$ python -q
>>> import numpy as np
>>> np.set_printoptions(precision=2, suppress=True, linewidth=120)
>>> rd = lambda a: np.round(a, 2) + 0
>>> A = np.load("w.npy")
>>> A
array([[ 1.,  0.,  0.],
       [ 0., -1.,  0.],
       [ 0.,  0., -1.]])
>>> np.prod(np.diag(A)), rd(np.linalg.det(A))
(np.float64(1.0), np.float64(1.0))
>>> [int(np.linalg.matrix_rank(np.linalg.matrix_power(A, p))) for p in range(1, 4)]
[3, 3, 3]
>>> A @ A
array([[1., 0., 0.],
       [0., 1., 0.],
       [0., 0., 1.]])
>>> np.linalg.matrix_rank(A - A[0, 0] * np.eye(3))
np.int64(2)
>>> arr = np.loadtxt("dump.csv", delimiter=",")
>>> arr
array([[ 2.,  2.,  0.],
       [-1., -1.,  0.],
       [ 0.,  0.,  3.]])
>>> U, sigma, Vt = np.linalg.svd(A, full_matrices=False)
>>> Vt @ Vt.T
array([[1., 0., 0.],
       [0., 1., 0.],
       [0., 0., 1.]])
>>> (sigma > 1e-8).sum()
np.int64(3)
>>> sigma
array([1., 1., 1.])
>>> U.T @ U
array([[1., 0., 0.],
       [0., 1., 0.],
       [0., 0., 1.]])
>>> U.shape, sigma.shape, Vt.shape
((3, 3), (3,), (3, 3))
>>> sigma / sigma[0]
array([1., 1., 1.])
>>> rd(np.sort(np.linalg.eigvals(arr).real))
array([0., 1., 3.])
>>> np.flatnonzero(np.linalg.matrix_power((arr != 0) + (arr.T != 0) + np.eye(3), 3)[0])
array([0, 1])
>>> U, sigma, Vt = np.linalg.svd(arr, full_matrices=False)
>>> rd(sigma / sigma[0])
array([1.  , 0.95, 0.  ])
>>> (sigma > 1e-8).sum()
np.int64(2)
>>> rd(U.T @ arr @ Vt.T)
array([[3.16, 0.  , 0.  ],
       [0.  , 3.  , 0.  ],
       [0.  , 0.  , 0.  ]])
>>> U, sigma, Vt = np.linalg.svd(arr)
>>> np.argmax(sigma[:-1] / (sigma[1:] + 1e-6)) + 1
np.int64(2)
>>> Y = U[:, :2] @ np.diag(sigma[:2]) @ Vt[:2]
>>> rd(np.linalg.norm(arr - Y) / np.linalg.norm(arr))
np.float64(0.0)
>>> rd(Y)
array([[ 2.,  2.,  0.],
       [-1., -1.,  0.],
       [ 0.,  0.,  3.]])
>>> G = arr.T @ arr
>>> G
array([[5., 5., 0.],
       [5., 5., 0.],
       [0., 0., 9.]])
>>> (arr @ arr.T).shape
(3, 3)
>>> rd(np.linalg.svd(arr, compute_uv=False) ** 2)
array([10.,  9.,  0.])
>>> np.allclose(G, G.T)
True
>>> np.trace(G), (arr ** 2).sum()
(np.float64(19.0), np.float64(19.0))
>>> np.diag(G)
array([5., 5., 9.])
>>> np.linalg.matrix_rank(G)
np.int64(2)
>>> rd(np.linalg.eigvalsh(G)[::-1])
array([10.,  9.,  0.])
>>> mat = np.array([[1.0, 0.0, 0.0, 0.0],
...     [0.0, 1.0, 0.0, 0.0],
...     [0.0, 0.0, 0.67, 0.33],
...     [0.0, 0.0, 0.0, 1.0]])
>>> Y = np.linalg.inv(mat)
>>> mat @ Y
array([[1., 0., 0., 0.],
       [0., 1., 0., 0.],
       [0., 0., 1., 0.],
       [0., 0., 0., 1.]])
>>> rd(np.linalg.inv(Y))
array([[1.  , 0.  , 0.  , 0.  ],
       [0.  , 1.  , 0.  , 0.  ],
       [0.  , 0.  , 0.67, 0.33],
       [0.  , 0.  , 0.  , 1.  ]])
>>> rd(np.linalg.slogdet(mat)[0])
np.float64(1.0)
>>> rd(np.linalg.cond(mat))
np.float64(1.76)
